% python3 -q
>>> import numpy as np
>>> np.set_printoptions(suppress=True, linewidth=120)
>>> rnd = lambda a: np.round(a, 3) + 0
>>> rng = np.random.default_rng(9594)
>>> labels = rng.integers(0, 2, 9)
>>> F = (labels[:, None] == labels) * -3 + np.eye(9)
>>> print(F)
[[-2. -3.  0.  0. -3.  0. -3. -3.  0.]
 [-3. -2.  0.  0. -3.  0. -3. -3.  0.]
 [ 0.  0. -2. -3.  0. -3.  0.  0. -3.]
 [ 0.  0. -3. -2.  0. -3.  0.  0. -3.]
 [-3. -3.  0.  0. -2.  0. -3. -3.  0.]
 [ 0.  0. -3. -3.  0. -2.  0.  0. -3.]
 [-3. -3.  0.  0. -3.  0. -2. -3.  0.]
 [-3. -3.  0.  0. -3.  0. -3. -2.  0.]
 [ 0.  0. -3. -3.  0. -3.  0.  0. -2.]]
>>> # 2 groups of indices that never mix
>>> W = np.array([[2, 8, -9, 4],
...     [-1, -8, 2, -6],
...     [-1, -9, 8, -1],
...     [2, 4, 1, -7],
...     [8, 0, -4, -5],
...     [0, -3, -7, 3],
...     [-9, -3, 8, -9],
...     [-7, -3, -5, -4],
...     [6, -9, -9, 1]])
>>> coef = np.array([1, 5, 5, 3])
>>> hid = np.maximum(F @ W + coef, 0)
>>> print((hid > 0).astype(int))
[[1 1 1 1]
 [1 1 1 1]
 [0 1 1 1]
 [0 1 1 1]
 [1 1 1 1]
 [0 1 1 1]
 [1 1 1 1]
 [1 1 1 1]
 [0 1 1 1]]
>>> print(rnd((hid > 0).mean(axis=0)))
[0.556 1.    1.    1.   ]
>>> print(hid)
[[24. 31. 20. 67.]
 [21. 15. 31. 57.]
 [ 0. 47. 34. 14.]
 [ 0. 60. 27.  8.]
 [30. 23. 25. 58.]
 [ 0. 53. 19. 18.]
 [13. 20. 37. 54.]
 [15. 20. 24. 59.]
 [ 0. 47. 17. 16.]]
>>> Z = np.array([[-4, 8, 8], [-6, -8, 6], [-9, -7, 7], [-9, 8, 3]])
>>> print((hid @ Z).round(6).argmax(axis=1))
[2 2 2 2 2 2 2 2 2]
>>> print(np.linalg.cond(F) > 100)
False
>>> print(np.argsort(-np.linalg.norm(F, axis=0).round(6), kind="stable")[:3])
[0 1 4]
>>> print(np.flatnonzero(np.linalg.matrix_power((F != 0) + (F.T != 0) + np.eye(9), 9)[5]))
[2 3 5 8]
>>> print((F != 0).astype(int))
[[1 1 0 0 1 0 1 1 0]
 [1 1 0 0 1 0 1 1 0]
 [0 0 1 1 0 1 0 0 1]
 [0 0 1 1 0 1 0 0 1]
 [1 1 0 0 1 0 1 1 0]
 [0 0 1 1 0 1 0 0 1]
 [1 1 0 0 1 0 1 1 0]
 [1 1 0 0 1 0 1 1 0]
 [0 0 1 1 0 1 0 0 1]]
>>> ev, vecs = np.linalg.eigh(F)
>>> vec = np.array([9, 4, 0, -3, -3, -3, 0, -2, -5])
>>> print(rnd(np.linalg.eigvalsh(F[1:, 1:])))
[-11. -11.   1.   1.   1.   1.   1.   1.]
>>> print(rnd(vecs * np.maximum(ev, 0) @ vecs.T))
[[ 0.8  -0.2   0.    0.   -0.2   0.   -0.2  -0.2   0.  ]
 [-0.2   0.8   0.    0.   -0.2   0.   -0.2  -0.2   0.  ]
 [ 0.    0.    0.75 -0.25  0.   -0.25  0.    0.   -0.25]
 [ 0.    0.   -0.25  0.75  0.   -0.25  0.    0.   -0.25]
 [-0.2  -0.2   0.    0.    0.8   0.   -0.2  -0.2   0.  ]
 [ 0.    0.   -0.25 -0.25  0.    0.75  0.    0.   -0.25]
 [-0.2  -0.2   0.    0.   -0.2   0.    0.8  -0.2   0.  ]
 [-0.2  -0.2   0.    0.   -0.2   0.   -0.2   0.8   0.  ]
 [ 0.    0.   -0.25 -0.25  0.   -0.25  0.    0.    0.75]]
>>> print(np.trace(F))
-18.0
>>> print(F @ F)
[[40. 39.  0.  0. 39.  0. 39. 39.  0.]
 [39. 40.  0.  0. 39.  0. 39. 39.  0.]
 [ 0.  0. 31. 30.  0. 30.  0.  0. 30.]
 [ 0.  0. 30. 31.  0. 30.  0.  0. 30.]
 [39. 39.  0.  0. 40.  0. 39. 39.  0.]
 [ 0.  0. 30. 30.  0. 31.  0.  0. 30.]
 [39. 39.  0.  0. 39.  0. 40. 39.  0.]
 [39. 39.  0.  0. 39.  0. 39. 40.  0.]
 [ 0.  0. 30. 30.  0. 30.  0.  0. 31.]]
>>> print((F + F.T) / 2)
[[-2. -3.  0.  0. -3.  0. -3. -3.  0.]
 [-3. -2.  0.  0. -3.  0. -3. -3.  0.]
 [ 0.  0. -2. -3.  0. -3.  0.  0. -3.]
 [ 0.  0. -3. -2.  0. -3.  0.  0. -3.]
 [-3. -3.  0.  0. -2.  0. -3. -3.  0.]
 [ 0.  0. -3. -3.  0. -2.  0.  0. -3.]
 [-3. -3.  0.  0. -3.  0. -2. -3.  0.]
 [-3. -3.  0.  0. -3.  0. -3. -2.  0.]
 [ 0.  0. -3. -3.  0. -3.  0.  0. -2.]]
>>> print(rnd(np.sort(np.abs(np.linalg.eigvals(F)))))
[ 1.  1.  1.  1.  1.  1.  1. 11. 14.]
>>> print(rnd(np.abs(np.linalg.eigvals(F)).max()))
14.0
>>> print(rnd(np.linalg.det(F)))
154.0
>>> J = np.load("layer9.npy")
>>> print(rnd(J))
[[  6.052  -4.066   8.4    -7.207  -0.107  11.159]
 [  4.943  -0.495  11.404  -7.478   4.128   5.815]
 [  9.512  -7.684   9.564  -7.868   0.978  13.534]
 [  9.052  -7.599   8.855  -7.701   0.082  13.97 ]
 [  7.99   -7.323   7.329  -7.331  -1.838  14.828]
 [  9.908 -11.118   5.469  -7.34   -4.636  19.544]
 [  6.926  -4.531   9.323  -7.464   1.021  10.905]
 [  1.268  -1.479   3.412  -5.811  -6.193  12.462]
 [  7.442  -0.906  15.328  -8.396   9.096   3.346]
 [ 13.082 -11.781  10.255  -8.477   1.405  16.677]
 [  7.763  -3.665  12.043  -7.972   4.592   8.171]
 [ -2.863   7.478   8.517  -5.951   1.324   0.813]
 [  4.997  -3.798   6.877  -6.839  -2.023  12.02 ]
 [  7.766  -9.569   3.782  -6.793  -6.619  19.385]
 [  2.508   1.921  10.404  -6.987   3.119   4.389]
 [  3.572  -1.605   7.383  -6.708  -1.134   9.706]
 [  8.404  -9.022   5.695  -7.157  -4.114  17.518]
 [  5.635  -4.518   7.019  -6.951  -1.922  12.558]
 [ -0.559   4.207   8.084  -6.218   0.408   4.033]
 [  9.46   -6.465  11.177  -8.091   3.175  11.285]
 [  8.712  -6.266  10.109  -7.831   1.831  11.881]
 [  2.915   1.06    9.931  -6.978   2.418   5.497]
 [  2.397   2.911  11.588  -7.141   4.742   2.655]
 [  4.098   2.632  14.262  -7.766   8.127   0.971]
 [  9.569  -6.923  10.731  -8.043   2.554  12.015]
 [  6.652  -7.966   4.021  -6.668  -6.136  17.788]
 [  2.752   3.087  12.475  -7.318   5.895   1.857]
 [ -4.378  11.147  10.926  -6.078   4.81   -4.188]
 [  4.798  -3.944   6.316  -6.731  -2.757  12.555]
 [ -2.566   6.94    8.298  -5.962   0.985   1.45 ]
 [  0.362   2.593   7.481  -6.263  -0.542   5.904]
 [  0.258   2.775   7.55   -6.258  -0.434   5.692]
 [ -0.255   3.78    8.033  -6.254   0.296   4.449]
 [ -0.395   2.764   6.359  -5.995  -1.956   6.561]
 [  5.206  -5.13    5.39   -6.657  -4.072  14.278]
 [  1.859  -1.128   4.968  -6.118  -4.166  11.025]
 [  7.822  -4.402  11.117  -7.848   3.327   9.494]
 [  6.134  -2.454  10.807  -7.563   3.147   7.987]
 [  3.539  -1.497   7.476  -6.716  -1.003   9.542]]
>>> left, s, vt = np.linalg.svd(J)
>>> vecs = vt[:(s > 1e-8).sum()]
>>> vec = J[12] + -2 * J[16] + rng.integers(2) * np.eye(6)[1]
>>> print(rnd(vec))
[-11.81   14.247  -4.513   7.475   6.205 -23.015]
>>> print(rnd(np.linalg.norm(vec - vecs.T @ vecs @ vec)))
0.0
>>> left, s, vt = np.linalg.svd(J)
>>> print(rnd(s))
[101.624  46.095  23.791   0.      0.      0.   ]
>>> print(np.argmax(s[:-1] / (s[1:] + 1e-6)) + 1)
3
>>> other = left[:, :3] @ np.diag(s[:3]) @ vt[:3]
>>> print(np.linalg.matrix_rank(other))
3
>>> print(np.linalg.matrix_rank(J, rtol=0.05))
3
>>> t3 = J.reshape(39, 2, -1)
>>> print(rnd(np.swapaxes(t3, 1, 2)[37]))
[[ 6.134 -7.563]
 [-2.454  3.147]
 [10.807  7.987]]
>>> print(t3.shape)
(39, 2, 3)
>>> A = np.load("arr.npy")
>>> print(A)
[[1 4 1 5 1 0 4 3 5 1 4 0 3 0]
 [0 1 4 1 5 1 0 4 3 5 1 4 0 3]
 [3 0 1 4 1 5 1 0 4 3 5 1 4 0]
 [0 3 0 1 4 1 5 1 0 4 3 5 1 4]
 [4 0 3 0 1 4 1 5 1 0 4 3 5 1]
 [1 4 0 3 0 1 4 1 5 1 0 4 3 5]
 [5 1 4 0 3 0 1 4 1 5 1 0 4 3]
 [3 5 1 4 0 3 0 1 4 1 5 1 0 4]
 [4 3 5 1 4 0 3 0 1 4 1 5 1 0]
 [0 4 3 5 1 4 0 3 0 1 4 1 5 1]
 [1 0 4 3 5 1 4 0 3 0 1 4 1 5]
 [5 1 0 4 3 5 1 4 0 3 0 1 4 1]
 [1 5 1 0 4 3 5 1 4 0 3 0 1 4]
 [4 1 5 1 0 4 3 5 1 4 0 3 0 1]]
>>> Q, r_ = np.linalg.qr(A)
>>> print(rnd(abs(r_[0, 0])), rnd(np.linalg.norm(A[:, 0])))
10.954 10.954
>>> print(rnd(np.abs(np.diag(r_))))
[10.954  9.783  7.646  7.386  7.386  6.399  6.364  6.199  6.193  5.77   5.764  5.612  5.235  5.235]
>>> feats = np.load("m.npy")
>>> print(feats)
[[-0.599 -0.297  3.502  0.946  0.931 -2.249 -1.465  0.28  -0.348  0.611]
 [ 0.255 -0.372 -1.415 -1.711 -0.82  -0.627 -3.993  0.189 -0.175  1.831]
 [ 0.142 -0.155 -2.025 -1.424 -0.344 -2.086  2.903  0.356 -0.363 -0.018]
 [-0.071 -0.4    4.865  2.632 -0.262  1.021 -7.352  0.16   0.11  -0.96 ]
 [-0.166  0.416  1.69  -0.911 -0.586 -1.369  6.878  0.233  0.178  1.003]
 [ 0.064  0.179  0.612 -0.974 -0.532  0.068 -8.578  0.709  0.432 -0.627]
 [-0.227 -0.304 -1.3    1.778 -1.405  2.857  0.844  0.284 -0.563 -1.509]
 [-0.059 -0.54  -3.973 -0.327  1.608  0.163  8.275 -0.358 -0.72   1.329]
 [ 0.29   0.397 -0.868 -1.207  0.348  0.441  2.562 -0.068 -1.122 -0.045]
 [-0.08   0.182 -5.798 -0.029 -0.125  0.241  4.03  -0.388 -0.445  0.776]]
>>> print(rnd(np.abs(np.linalg.eigvals(feats)).max()))
8.027
>>> print(np.allclose(feats @ feats.T, feats.T @ feats))
False
>>> print(rnd(np.trace(feats)))
-0.742
>>> print(rnd(np.sort(np.abs(np.linalg.eigvals(feats)))))
[0.497 0.988 1.2   1.2   1.495 2.598 2.598 2.625 8.027 8.027]
>>> vec = np.array([3, 3, 1, 1, 2, 0, 1, 1, 1, 0])
>>> y = feats @ vec
>>> print(rnd(y))
[ 2.089 -9.096 -1.28  -1.522  7.646 -8.134 -3.36   4.316  2.054 -2.574]
>>> print(rnd(np.linalg.solve(feats.T, feats[9])))
[0. 0. 0. 0. 0. 0. 0. 0. 0. 1.]
>>> print(rnd(np.linalg.solve(feats, feats[:, 8])))
[0. 0. 0. 0. 0. 0. 0. 0. 1. 0.]
